>>> import numpy as np
>>> from numpy import linalg as LA
>>> np.set_printoptions(precision=1, suppress=True, linewidth=160, legacy="1.25")
>>> J = np.load("run10.npy")
>>> print(J)
[[12.2 13.1  2.7]
 [-4.9 -4.3 -6.7]
 [-0.6  1.  -3.1]
 [ 7.8 -4.8  3.8]]
>>> u = np.array([5, 4, -3])
>>> print(np.array([np.convolve(row, u, "same") for row in J]))
[[114.3  29.3 -28.5]
 [-41.1 -36.  -13.9]
 [  2.6  -9.7 -15.4]
 [  7.2 -23.6  29.6]]
>>> print(np.polyval(u, J[3]))
[332.4  93.   84.4]
>>> print(np.cross(J[3, :3], J[0, :3]))
[-62.7  25.3 160.7]
>>> Q = J.astype(float).copy()
>>> for j in range(3):
...     Q[:, j] -= Q[:, :j] @ (Q[:, :j].T @ Q[:, j])
...     Q[:, j] /= LA.norm(Q[:, j])
... 
>>> print(Q.round(1) + 0)
[[ 0.8  0.5 -0.3]
 [-0.3 -0.1 -0.8]
 [ 0.   0.1 -0.5]
 [ 0.5 -0.8 -0.1]]
>>> Y = np.array([[0, -1, 2, 1, 2, -1, 0],
...     [-1, 0, -2, -1, -1, 0, 1],
...     [-2, 0, -2, 2, -2, -1, 0],
...     [-1, 2, -1, 0, -2, 0, 1],
...     [0, -1, 0, 0, 0, -1, -2],
...     [1, -1, 0, -2, 0, -2, 1],
...     [1, -2, 2, -2, 0, -2, 0]])
>>> E = np.triu(Y)
>>> print(E)
[[ 0 -1  2  1  2 -1  0]
 [ 0  0 -2 -1 -1  0  1]
 [ 0  0 -2  2 -2 -1  0]
 [ 0  0  0  0 -2  0  1]
 [ 0  0  0  0  0 -1 -2]
 [ 0  0  0  0  0 -2  1]
 [ 0  0  0  0  0  0  0]]
>>> print(np.prod(np.diag(E)), np.round(LA.det(E), 1))
0 0.0
>>> print(LA.matrix_rank(E - E[0, 0] * np.eye(7)))
6
>>> print(np.sort(LA.eigvals(E)))
[-2. -2.  0.  0.  0.  0.  0.]
>>> try:
...     LA.inv(E)
... except LA.LinAlgError as e:
...     print(repr(e))
... 
LinAlgError('Singular matrix')
>>> print(np.round(LA.norm(E, 2) / LA.norm(E), 1))
0.7
>>> print(np.argsort(-LA.norm(E, axis=0).round(6), kind="stable")[:3])
[4 2 5]
>>> print([round(float(x), 1) for x in LA.svd(E, compute_uv=False)[:3]])
[4.9, 3.1, 2.5]
>>> Y = np.array([[4, 2, 3],
...     [-8, 8, -9],
...     [-9, -1, -8],
...     [-3, -1, 2],
...     [2, 8, 1],
...     [6, -7, -3],
...     [-4, -5, -8]])
>>> print(LA.matrix_rank(np.vstack([E, Y.T])))
7
>>> print(np.einsum("ik,kj->ji", E, Y))
[[-15  15   2  -8   2 -16   0]
 [ 12 -10  -9 -21  17   9   0]
 [  0   5  21 -10  19  -2   0]]
>>> print(np.round(LA.det(E), 1))
0.0
>>> print(E @ E)
[[ 0  0 -2  5 -5 -2 -5]
 [ 0  0  4 -4  6  3  1]
 [ 0  0  4 -4  0  6  5]
 [ 0  0  0  0  0  2  4]
 [ 0  0  0  0  0  2 -1]
 [ 0  0  0  0  0  4 -2]
 [ 0  0  0  0  0  0  0]]
>>> print(np.sort(np.abs(LA.eigvals(E))))
[0. 0. 0. 0. 0. 2. 2.]
>>> print(np.allclose(E, E.T))
False
>>> print((E - E.T) / 2)
[[ 0.  -0.5  1.   0.5  1.  -0.5  0. ]
 [ 0.5  0.  -1.  -0.5 -0.5  0.   0.5]
 [-1.   1.   0.   1.  -1.  -0.5  0. ]
 [-0.5  0.5 -1.   0.  -1.   0.   0.5]
 [-1.   0.5  1.   1.   0.  -0.5 -1. ]
 [ 0.5  0.   0.5  0.   0.5  0.   0.5]
 [ 0.  -0.5  0.  -0.5  1.  -0.5  0. ]]
>>> print(np.allclose(E @ E.T, E.T @ E))
False
>>> U, sigma, Vt = LA.svd(E)
>>> evecs = Vt[:(sigma > 1e-8).sum()]
>>> rng = np.random.default_rng(55)
>>> x = E[1] + -3 * E[0] + rng.integers(2) * np.eye(7)[1]
>>> print(x)
[ 0.  4. -8. -4. -7.  3.  1.]
>>> print(np.allclose(evecs.T @ evecs @ x, x))
True
>>> print(np.round(evecs.T @ evecs, 1) + 0)
[[0. 0. 0. 0. 0. 0. 0.]
 [0. 1. 0. 0. 0. 0. 0.]
 [0. 0. 1. 0. 0. 0. 0.]
 [0. 0. 0. 1. 0. 0. 0.]
 [0. 0. 0. 0. 1. 0. 0.]
 [0. 0. 0. 0. 0. 1. 0.]
 [0. 0. 0. 0. 0. 0. 1.]]
>>> M = np.array([[3, 0, 1, 2, 1],
...     [2, 2, 2, 2, 0],
...     [2, 0, 2, 3, 0],
...     [1, 2, 1, 0, 3],
...     [2, 3, 3, 3, 2],
...     [0, 1, 1, 1, 2]])
>>> print(M)
[[3 0 1 2 1]
 [2 2 2 2 0]
 [2 0 2 3 0]
 [1 2 1 0 3]
 [2 3 3 3 2]
 [0 1 1 1 2]]
>>> print(M.mean(axis=0))
[1.7 1.3 1.7 1.8 1.3]
>>> print(M - M[0])
[[ 0  0  0  0  0]
 [-1  2  1  0 -1]
 [-1  0  1  1 -1]
 [-2  2  0 -2  2]
 [-1  3  2  1  1]
 [-3  1  0 -1  1]]
>>> print(M.sum(axis=1))
[ 7  8  7  7 13  5]
>>> print(np.abs(M).max())
3
>>> print(np.count_nonzero(M))
24
>>> Y = np.c_[M[:, :1] @ np.array([[2]]), np.array([-1, 0, 2, -2, 0, 0])]
>>> print(Y)
[[ 6 -1]
 [ 4  0]
 [ 4  2]
 [ 2 -2]
 [ 4  0]
 [ 0  0]]
>>> print(LA.matrix_rank(np.c_[M, Y]))
5
>>> print(LA.norm(LA.qr(M)[0].T @ Y, axis=0) ** 2 / ((Y ** 2).sum(axis=0) + 1e-12))
[1. 1.]
>>> X = (rng.random((4, 4)) < 0.3) + np.eye(4)
>>> X /= X.sum(axis=1, keepdims=True)
>>> print(X)
[[0.3 0.3 0.3 0. ]
 [0.  0.5 0.  0.5]
 [0.  0.  0.5 0.5]
 [0.  0.5 0.  0.5]]
>>> w1 = np.array([[-3, 0, 0, 3], [0, -2, -3, -2], [-1, 2, -2, 3], [1, 2, -1, 2]])
>>> beta = np.array([-8, -7, -9, -2])
>>> H = np.maximum(X @ w1 + beta, 0)
>>> print(LA.matrix_rank(H))
1
>>> print(H)
[[0.  0.  0.  0. ]
 [0.  0.  0.  0. ]
 [0.  0.  0.  0.5]
 [0.  0.  0.  0. ]]
>>> print((H > 0).mean(axis=0))
[0.  0.  0.  0.2]
>>> basis = np.array([[2, -3], [-3, -3], [-3, 0], [-1, 3]])
>>> print(H @ basis)
[[ 0.   0. ]
 [ 0.   0. ]
 [-0.5  1.5]
 [ 0.   0. ]]
>>> print((H @ basis).round(6).argmax(axis=1))
[0 0 1 0]
>>> print(np.round(X @ LA.pinv(X) @ X, 1) + 0)
[[0.3 0.3 0.3 0. ]
 [0.  0.5 0.  0.5]
 [0.  0.  0.5 0.5]
 [0.  0.5 0.  0.5]]
>>> print(LA.lstsq(X[:-1].T, X[-1])[2])
3
>>> try:
...     LA.inv(X)
... except LA.LinAlgError as e:
...     print("failed:", e)
... 
failed: Singular matrix
>>> rank = LA.matrix_rank(X)
>>> print(rank)
3
>>> N = LA.svd(X)[2][rank:].T
>>> print(np.round(X @ N, 1) + 0)
[[0.]
 [0.]
 [0.]
 [0.]]
>>> print([int(LA.matrix_rank(X[:, :j + 1])) for j in range(4)])
[1, 2, 3, 3]
>>> print([int(LA.matrix_rank(np.delete(X, i, axis=0))) for i in range(4)])
[2, 3, 2, 3]
>>> print(N[:, 0] / N[np.abs(N[:, 0]).round(6).argmax(), 0])
[ 1.  -0.5 -0.5  0.5]
>>> A = np.loadtxt("m.csv", delimiter=",")
>>> print(A)
[[0.5 0.  0.  0.  0.  0.5]
 [0.  0.5 0.  0.2 0.2 0. ]
 [0.  0.3 0.3 0.3 0.  0. ]
 [0.  0.2 0.  0.5 0.2 0. ]
 [0.3 0.  0.  0.  0.7 0. ]
 [0.  0.5 0.  0.  0.  0.5]]
>>> print(np.unravel_index(np.abs(A).argmax(), A.shape))
(4, 4)
>>> print(A.mean(axis=0))
[0.1 0.3 0.1 0.2 0.2 0.2]
>>> print(round(float(LA.norm(A)), 1))
1.6
>>> print(np.diff(A, axis=0))
[[-0.5  0.5  0.   0.2  0.2 -0.5]
 [ 0.  -0.2  0.3  0.1 -0.2  0. ]
 [ 0.  -0.1 -0.3  0.2  0.2  0. ]
 [ 0.3 -0.2  0.  -0.5  0.4  0. ]
 [-0.3  0.5  0.   0.  -0.7  0.5]]
>>> np.zeros(6, 6)
Traceback (most recent call last):
  File "<python-input-77>", line 1, in <module>
    np.zeros(6, 6)
    ~~~~~~~~^^^^^^
TypeError: Cannot interpret '6' as a data type
>>> print(LA.matrix_rank(A))
6
>>> print(np.count_nonzero(A))
15
